% python3 -q
>>> import numpy as np
>>> np.set_printoptions(suppress=True, linewidth=200)
>>> def rd(a):
...     return np.round(a, 2) + 0
... 
>>> rng = np.random.default_rng(16)
>>> th = rng.uniform(0, 2 * np.pi, 33)
>>> Q, _ = np.linalg.qr(np.array([[0.3, 0.7],
...     [-0.3, 0.2],
...     [-1.2, 0.5],
...     [-0.6, -0.8],
...     [1.1, 0.4],
...     [0.2, -0.1]]))
>>> F = 5 * np.c_[np.cos(th), np.sin(th)] @ Q.T
>>> rd(F)
array([[ 1.85, -0.36, -1.95, -2.71,  3.2 ,  0.3 ],
       [-0.37, -1.17, -4.17, -0.29,  2.35,  0.72],
       [-2.18,  0.15,  1.27,  3.  , -3.1 , -0.17],
       [-1.69, -1.28, -4.13,  1.4 ,  0.95,  0.74],
       [ 2.44,  0.07, -0.55, -3.21,  2.9 ,  0.04],
       [-1.19,  0.69,  2.94,  2.05, -3.17, -0.48],
       [ 1.3 ,  1.28,  4.27, -0.88, -1.45, -0.76],
       [ 1.61,  1.28,  4.17, -1.29, -1.07, -0.75],
       [-1.53,  0.53,  2.47,  2.4 , -3.22, -0.39],
       [ 2.25,  1.2 ,  3.63, -2.2 , -0.05, -0.67],
       [-2.78, -0.56, -1.15,  3.32, -2.13,  0.25],
       [ 2.79,  0.64,  1.42, -3.29,  1.97, -0.3 ],
       [-2.67, -0.34, -0.36,  3.34, -2.55,  0.12],
       [ 2.79,  0.61,  1.32, -3.3 ,  2.03, -0.28],
       [-0.12,  1.06,  3.92,  0.87, -2.7 , -0.67],
       [-0.58,  0.92,  3.58,  1.39, -2.95, -0.6 ],
       [ 2.71,  0.4 ,  0.58, -3.34,  2.44, -0.15],
       [-2.71, -0.41, -0.59,  3.34, -2.44,  0.16],
       [-0.97, -1.26, -4.29,  0.46,  1.8 ,  0.76],
       [-2.48, -1.11, -3.24,  2.56, -0.45,  0.61],
       [-0.07,  1.07,  3.95,  0.81, -2.67, -0.68],
       [-2.28, -1.19, -3.59,  2.25, -0.02,  0.66],
       [ 1.77, -0.41, -2.09, -2.63,  3.21,  0.32],
       [-0.77, -1.23, -4.27,  0.2 ,  2.01,  0.75],
       [-2.58, -0.21,  0.08,  3.29, -2.73,  0.04],
       [-1.14, -1.27, -4.29,  0.67,  1.63,  0.76],
       [ 2.54,  1.07,  3.09, -2.67,  0.62, -0.58],
       [-0.66, -1.22, -4.25,  0.07,  2.1 ,  0.74],
       [ 2.76,  0.52,  1.  , -3.33,  2.22, -0.23],
       [ 2.04, -0.25, -1.58, -2.88,  3.16,  0.23],
       [-1.97,  0.29,  1.71,  2.82, -3.18, -0.25],
       [ 2.75,  0.87,  2.26, -3.09,  1.38, -0.44],
       [ 2.75,  0.49,  0.86, -3.34,  2.29, -0.2 ]])
>>> rd(np.trace(np.linalg.pinv(F) @ F))
np.float64(2.0)
>>> th = np.radians(15)
>>> r_ = np.eye(6)
>>> r_[5, 5] = r_[1, 1] = np.cos(th)
>>> r_[5, 1], r_[1, 5] = -np.sin(th), np.sin(th)
>>> rd(r_)
array([[ 1.  ,  0.  ,  0.  ,  0.  ,  0.  ,  0.  ],
       [ 0.  ,  0.97,  0.  ,  0.  ,  0.  ,  0.26],
       [ 0.  ,  0.  ,  1.  ,  0.  ,  0.  ,  0.  ],
       [ 0.  ,  0.  ,  0.  ,  1.  ,  0.  ,  0.  ],
       [ 0.  ,  0.  ,  0.  ,  0.  ,  1.  ,  0.  ],
       [ 0.  , -0.26,  0.  ,  0.  ,  0.  ,  0.97]])
>>> out = F @ r_.T
>>> np.allclose(F @ F.T, out @ out.T)
True
>>> rd(r_ @ r_)
array([[ 1.  ,  0.  ,  0.  ,  0.  ,  0.  ,  0.  ],
       [ 0.  ,  0.87,  0.  ,  0.  ,  0.  ,  0.5 ],
       [ 0.  ,  0.  ,  1.  ,  0.  ,  0.  ,  0.  ],
       [ 0.  ,  0.  ,  0.  ,  1.  ,  0.  ,  0.  ],
       [ 0.  ,  0.  ,  0.  ,  0.  ,  1.  ,  0.  ],
       [ 0.  , -0.5 ,  0.  ,  0.  ,  0.  ,  0.87]])
>>> W2 = F[[32, 17]].astype(float)
>>> for _ in range(7):
...     lab = np.linalg.norm(F[:, None] - W2, axis=-1).argmin(axis=1)
...     W2 = np.array([F[lab == j].mean(axis=0) for j in range(2)])
... 
>>> lab
array([0, 1, 1, 1, 0, 1, 0, 0, 1, 0, 1, 0, 1, 0, 1, 1, 0, 1, 1, 1, 1, 1, 0, 1, 1, 1, 0, 1, 0, 0, 1, 0, 0])
>>> np.abs(W2[1] - W2[0]).argmax()
np.int64(3)
>>> F.shape
(33, 6)
>>> rd(F.mean(axis=0))
array([ 0.11,  0.03,  0.06, -0.13,  0.07, -0.01])
>>> rd(F.sum(axis=0))
array([ 3.61,  0.89,  2.05, -4.22,  2.41, -0.43])
>>> np.unravel_index(np.abs(F).argmax(), F.shape)
(np.int64(18), np.int64(2))
>>> K = np.load("case19.npy")
>>> K
array([[0, 1, 0, 0, 0, 0],
       [1, 0, 0, 0, 0, 0],
       [0, 0, 0, 0, 1, 0],
       [0, 0, 0, 0, 0, 1],
       [0, 0, 1, 0, 0, 0],
       [0, 0, 0, 1, 0, 0]])
>>> out = np.linalg.inv(K)
>>> rd(np.linalg.det(K) * out)
array([[ 0., -1.,  0.,  0.,  0.,  0.],
       [-1.,  0.,  0.,  0.,  0.,  0.],
       [ 0.,  0.,  0.,  0., -1.,  0.],
       [ 0.,  0.,  0.,  0.,  0., -1.],
       [ 0.,  0., -1.,  0.,  0.,  0.],
       [ 0.,  0.,  0., -1.,  0.,  0.]])
>>> out
array([[0., 1., 0., 0., 0., 0.],
       [1., 0., 0., 0., 0., 0.],
       [0., 0., 0., 0., 1., 0.],
       [0., 0., 0., 0., 0., 1.],
       [0., 0., 1., 0., 0., 0.],
       [0., 0., 0., 1., 0., 0.]])
>>> rd(np.linalg.inv(out))
array([[0., 1., 0., 0., 0., 0.],
       [1., 0., 0., 0., 0., 0.],
       [0., 0., 0., 0., 1., 0.],
       [0., 0., 0., 0., 0., 1.],
       [0., 0., 1., 0., 0., 0.],
       [0., 0., 0., 1., 0., 0.]])
>>> x = np.array([-3, 3, -2, -3, -2, 1])
>>> rd(np.linalg.norm(x)), rd(np.linalg.norm(K @ x))
(np.float64(6.0), np.float64(6.0))
>>> 6 - np.linalg.matrix_rank(K - np.eye(6), tol=1e-8)
np.int64(3)
>>> rd(np.sort(np.abs(np.degrees(np.angle(np.linalg.eigvals(K))))))
array([  0.,   0.,   0., 180., 180., 180.])
>>> rd(np.linalg.det(K))
np.float64(-1.0)
>>> rd(np.linalg.inv(K))
array([[0., 1., 0., 0., 0., 0.],
       [1., 0., 0., 0., 0., 0.],
       [0., 0., 0., 0., 1., 0.],
       [0., 0., 0., 0., 0., 1.],
       [0., 0., 1., 0., 0., 0.],
       [0., 0., 0., 1., 0., 0.]])
>>> K @ K
array([[1, 0, 0, 0, 0, 0],
       [0, 1, 0, 0, 0, 0],
       [0, 0, 1, 0, 0, 0],
       [0, 0, 0, 1, 0, 0],
       [0, 0, 0, 0, 1, 0],
       [0, 0, 0, 0, 0, 1]])
>>> (K + K.T) / 2
array([[0., 1., 0., 0., 0., 0.],
       [1., 0., 0., 0., 0., 0.],
       [0., 0., 0., 0., 1., 0.],
       [0., 0., 0., 0., 0., 1.],
       [0., 0., 1., 0., 0., 0.],
       [0., 0., 0., 1., 0., 0.]])
>>> rd(np.linalg.det(K))
np.float64(-1.0)
>>> np.allclose(K, K.T)
True
>>> E = np.load("run3.npy")
>>> rd(E)
array([[1.  , 0.  , 0.  , 0.  ],
       [0.33, 0.33, 0.  , 0.33],
       [0.  , 0.  , 1.  , 0.  ],
       [0.  , 0.  , 0.5 , 0.5 ]])
>>> Xs = F - F.mean(axis=0)
>>> vecs = np.linalg.svd(Xs)[2][:2]
>>> out = Xs - Xs @ vecs.T @ vecs
>>> rd(np.linalg.norm(out) / np.linalg.norm(Xs))
np.float64(0.0)
>>> rd(np.cov(Xs @ vecs.T, rowvar=False))
array([[14.05,  0.  ],
       [ 0.  , 11.7 ]])
>>> rd(out.std(axis=0))
array([0., 0., 0., 0., 0., 0.])
>>> rd(np.linalg.matrix_power(E, 2))
array([[1.  , 0.  , 0.  , 0.  ],
       [0.44, 0.11, 0.17, 0.28],
       [0.  , 0.  , 1.  , 0.  ],
       [0.  , 0.  , 0.75, 0.25]])
>>> rd(np.linalg.matrix_power(E, 100))
array([[1. , 0. , 0. , 0. ],
       [0.5, 0. , 0.5, 0. ],
       [0. , 0. , 1. , 0. ],
       [0. , 0. , 1. , 0. ]])
>>> pr = np.eye(4)[0]
>>> for _ in range(7):
...     pr = pr @ E
...     print(pr.round(2))
... 
[1. 0. 0. 0.]
[1. 0. 0. 0.]
[1. 0. 0. 0.]
[1. 0. 0. 0.]
[1. 0. 0. 0.]
[1. 0. 0. 0.]
[1. 0. 0. 0.]
>>> t3 = np.stack([E, 2 * E, E[::-1]])
>>> np.linalg.matrix_rank(t3.reshape(3, -1))
np.int64(2)
>>> (t3 @ E.T).shape
(3, 4, 4)
>>> W0 = np.loadtxt("dump.csv", delimiter=",")
>>> W0
array([[  0.09,  -0.09,  -0.06,  -0.11,   0.09,  -0.06,  -0.07],
       [  1.74,  -4.35,  -0.88,  -3.47,   2.67,  -2.59,  -3.5 ],
       [ -1.64,   4.07,   0.83,   3.22,  -2.45,   2.45,   3.25],
       [ -1.26,   3.27,   0.65,   2.6 ,  -1.95,   1.96,   2.63],
       [  6.52, -16.37,  -3.28, -13.08,   9.83,  -9.83, -13.11],
       [ -0.77,   1.95,   0.41,   1.57,  -1.16,   1.19,   1.56],
       [  1.73,  -4.33,  -0.86,  -3.45,   2.61,  -2.56,  -3.47],
       [ -0.34,   0.91,   0.18,   0.69,  -0.63,   0.56,   0.73],
       [ -0.47,   1.2 ,   0.26,   0.96,  -0.71,   0.75,   0.97],
       [ -1.3 ,   3.17,   0.65,   2.51,  -1.86,   1.9 ,   2.56],
       [  0.32,  -0.74,  -0.16,  -0.63,   0.42,  -0.44,  -0.59],
       [ -1.1 ,   2.78,   0.58,   2.23,  -1.72,   1.72,   2.27],
       [  1.98,  -4.96,  -0.98,  -3.96,   2.97,  -2.96,  -3.95],
       [ -0.28,   0.68,   0.13,   0.57,  -0.38,   0.41,   0.56],
       [  1.12,  -2.81,  -0.55,  -2.29,   1.72,  -1.68,  -2.3 ],
       [ -3.71,   9.26,   1.89,   7.45,  -5.55,   5.59,   7.44],
       [  1.81,  -4.41,  -0.88,  -3.53,   2.65,  -2.63,  -3.53],
       [  0.  ,  -0.06,   0.  ,  -0.05,   0.03,  -0.03,  -0.02],
       [  1.21,  -3.01,  -0.62,  -2.4 ,   1.79,  -1.81,  -2.38],
       [ -0.8 ,   2.04,   0.43,   1.64,  -1.25,   1.29,   1.65],
       [  1.81,  -4.51,  -0.87,  -3.6 ,   2.7 ,  -2.74,  -3.59],
       [  1.94,  -4.89,  -0.98,  -3.88,   2.91,  -2.94,  -3.85],
       [  0.48,  -1.17,  -0.25,  -0.93,   0.72,  -0.71,  -0.95],
       [ -1.78,   4.49,   0.9 ,   3.57,  -2.71,   2.66,   3.59]])
>>> rd(np.linalg.norm(W0, 2) / np.linalg.norm(W0))
np.float64(1.0)
>>> np.argsort(-np.linalg.norm(W0, axis=0).round(6), kind="stable")[:3]
array([1, 6, 3])
>>> np.linalg.cond(W0) > 100
np.True_
>>> hat = W0 @ np.linalg.solve(W0.T @ W0, W0.T)
>>> rd(np.linalg.eigvalsh(hat))
array([0., 0., 0., 0., 0., 0., 0., 0., 0., 0., 0., 0., 0., 0., 0., 0., 0., 1., 1., 1., 1., 1., 1., 1.])
>>> lab = W0[:, 1] > np.median(W0[:, 1])
>>> u = W0[lab].mean(axis=0) - W0[~lab].mean(axis=0)
>>> ((W0 - W0.mean(axis=0)) @ u > 0).astype(int)
array([1, 0, 1, 1, 0, 1, 0, 1, 1, 1, 0, 1, 0, 1, 0, 1, 0, 1, 0, 1, 0, 0, 0, 1])
>>> lab.astype(int)
array([0, 0, 1, 1, 0, 1, 0, 1, 1, 1, 0, 1, 0, 1, 0, 1, 0, 1, 0, 1, 0, 0, 0, 1])
>>> out = np.array([[-2, -1], [2, -2], [2, 0], [-2, 0], [-2, -2], [-2, 1], [-1, 0]])
>>> np.linalg.matrix_rank(W0 @ out)
np.int64(2)
>>> m1 = np.load("data.npy")
>>> m1
array([[13.61, 24.5 ,  0.54, 17.83, 11.93],
       [12.81, 23.37, -0.88, 19.84, 12.37],
       [12.07, 22.25, -0.35, 19.07, 10.56],
       [13.36, 25.66,  0.57, 18.36, 13.27],
       [12.87, 23.29, -0.84, 17.2 , 11.58],
       [12.13, 24.28,  0.84, 17.86, 10.43],
       [11.3 , 25.75,  1.2 , 17.52, 11.45],
       [10.96, 24.29,  1.17, 18.34, 11.21],
       [13.64, 25.7 ,  0.14, 17.32, 12.52],
       [11.15, 23.49, -1.97, 16.72, 12.78],
       [12.79, 24.01,  1.86, 17.12, 13.18],
       [11.19, 25.63, -0.28, 19.02, 10.21],
       [12.66, 25.84,  0.  , 16.96, 12.82],
       [10.45, 24.15,  1.96, 16.85, 12.78],
       [11.53, 24.47, -0.69, 16.05, 11.67],
       [12.49, 23.71,  0.4 , 17.98, 13.18],
       [13.51, 23.36,  0.45, 17.91, 12.31],
       [14.25, 23.89, -0.38, 18.5 , 12.13],
       [12.23, 24.25, -1.31, 17.32, 11.41],
       [13.42, 24.06, -1.15, 16.64, 13.59],
       [13.68, 21.14,  0.79, 18.17, 10.44]])
>>> out = np.c_[m1[:, :4] @ np.array([[3, 2, -1, 2], [-2, -2, -2, 1], [-1, 0, -3, 1], [0, -3, 2, -1]]), np.array([-2, -2, 0, -1, 2, 1, 0, 3, -3, -3, 3, -2, 1, 2, 0, 3, 1, -3, 3, 3, -3])]
>>> rd(out)
array([[ -8.71, -75.27, -28.57,  34.43,  -2.  ],
       [ -7.43, -80.64, -17.23,  28.27,  -2.  ],
       [ -7.94, -77.57, -17.38,  26.97,   0.  ],
       [-11.81, -79.68, -29.67,  34.59,  -1.  ],
       [ -7.13, -72.44, -22.53,  30.99,   2.  ],
       [-13.01, -77.88, -27.49,  31.52,   1.  ],
       [-18.8 , -81.46, -31.36,  32.03,   0.  ],
       [-16.87, -81.68, -26.37,  29.04,   3.  ],
       [-10.62, -76.08, -30.82,  35.8 ,  -3.  ],
       [-11.56, -74.84, -18.78,  27.1 ,  -3.  ],
       [-11.51, -73.8 , -32.15,  34.33,   3.  ],
       [-17.41, -85.94, -23.57,  28.71,  -2.  ],
       [-13.7 , -77.24, -30.42,  34.2 ,   1.  ],
       [-18.91, -77.95, -30.93,  30.16,   2.  ],
       [-13.66, -74.03, -26.3 ,  30.79,   0.  ],
       [-10.35, -76.38, -25.15,  31.11,   3.  ],
       [ -6.64, -73.43, -25.76,  32.92,   1.  ],
       [ -4.65, -74.78, -23.89,  33.51,  -3.  ],
       [-10.5 , -76.  , -22.16,  30.08,   3.  ],
       [ -6.71, -71.2 , -24.81,  33.11,   3.  ],
       [ -2.03, -69.43, -21.99,  31.12,  -3.  ]])
>>> np.linalg.matrix_rank(np.c_[m1, out])
np.int64(6)
>>> np.linalg.matrix_rank(out)
np.int64(5)
>>> Xs = m1 - m1.mean(axis=0)
>>> vecs = np.linalg.svd(Xs)[2][:1]
>>> out = Xs - Xs @ vecs.T @ vecs
>>> rd(np.linalg.norm(out) / np.linalg.norm(Xs))
np.float64(0.82)
>>> rd(np.cov(Xs @ vecs.T, rowvar=False))
np.float64(1.77)
>>> Q, _ = np.linalg.qr(np.array([[1.4, 0.4, 1.4],
...     [0.5, -0.1, -0.7],
...     [1.4, -0.3, -0.2],
...     [0.3, -0.1, -0.8]]))
>>> arr = Q @ Q.T
>>> rd(arr)
array([[ 1.  ,  0.03,  0.  , -0.03],
       [ 0.03,  0.48,  0.05,  0.5 ],
       [ 0.  ,  0.05,  1.  , -0.05],
       [-0.03,  0.5 , -0.05,  0.53]])
>>> def softmax(z):
...     e = np.exp(z - z.max(axis=-1, keepdims=True))
...     return e / e.sum(axis=-1, keepdims=True)
... 
>>> rd(softmax(arr).sum(axis=1))
array([1., 1., 1., 1.])
>>> rd(softmax(10 * arr[0]))
array([1., 0., 0., 0.])
>>> rd(softmax(arr[0]))
array([0.47, 0.18, 0.17, 0.17])
>>> S = arr @ arr.T / np.sqrt(4)
>>> rd(softmax(S)[0] @ arr)
array([0.35, 0.23, 0.21, 0.2 ])
>>> softmax(S).round(6).argmax(axis=1)
array([0, 3, 2, 3])
>>> rd(softmax(S))
array([[0.35, 0.22, 0.21, 0.21],
       [0.22, 0.28, 0.22, 0.28],
       [0.21, 0.22, 0.35, 0.21],
       [0.22, 0.28, 0.21, 0.29]])
